>>> import numpy as np
>>> import numpy.linalg as la
>>> np.set_printoptions(suppress=True, linewidth=100)
>>> tidy = lambda a: np.round(a, 3) + 0
>>> M = np.array([[0, 1, 0, 1, 1],
...     [1, 0, 0, 1, 1],
...     [0, 0, 0, 1, 1],
...     [1, 1, 1, 0, 1],
...     [1, 1, 1, 1, 0]])
>>> # symmetric, so the eigenvalues are real
>>> np.kron(np.eye(2, dtype=int), M)
array([[0, 1, 0, 1, 1, 0, 0, 0, 0, 0],
       [1, 0, 0, 1, 1, 0, 0, 0, 0, 0],
       [0, 0, 0, 1, 1, 0, 0, 0, 0, 0],
       [1, 1, 1, 0, 1, 0, 0, 0, 0, 0],
       [1, 1, 1, 1, 0, 0, 0, 0, 0, 0],
       [0, 0, 0, 0, 0, 0, 1, 0, 1, 1],
       [0, 0, 0, 0, 0, 1, 0, 0, 1, 1],
       [0, 0, 0, 0, 0, 0, 0, 0, 1, 1],
       [0, 0, 0, 0, 0, 1, 1, 1, 0, 1],
       [0, 0, 0, 0, 0, 1, 1, 1, 1, 0]])
>>> tidy(la.det(M[::-1]))
np.float64(-2.0)
>>> tidy(la.eigvals(M).sum().real)
np.float64(0.0)
>>> tidy(la.det(2 * M)), tidy(la.det(M))
(np.float64(-64.0), np.float64(-2.0))
>>> np.einsum("ii->", M)
np.int64(0)
>>> tidy(np.poly(M))
array([  1.,   0.,  -8., -10.,  -1.,   2.])
>>> tidy(la.det(M.T))
np.float64(-2.0)
>>> tidy(la.eigvals(M))
array([ 3.323,  0.358, -1.   , -1.681, -1.   ])
>>> rng = np.random.default_rng(93619)
>>> labels = rng.permutation(5)
>>> labels
array([0, 4, 3, 1, 2])
>>> other = M[labels][:, labels]
>>> np.diag(other)
array([0, 0, 0, 0, 0])
>>> np.trace(other)
np.int64(0)
>>> other
array([[0, 1, 1, 1, 0],
       [1, 0, 1, 1, 1],
       [1, 1, 0, 1, 1],
       [1, 1, 1, 0, 0],
       [0, 1, 1, 0, 0]])
>>> ev, evecs = la.eig(M)
>>> tidy(np.prod(ev))
np.float64(-2.0)
>>> tidy(ev)
array([ 3.323,  0.358, -1.   , -1.681, -1.   ])
>>> tidy(np.sort(la.eigvals(M @ M)))
array([ 0.128,  1.   ,  1.   ,  2.827, 11.045])
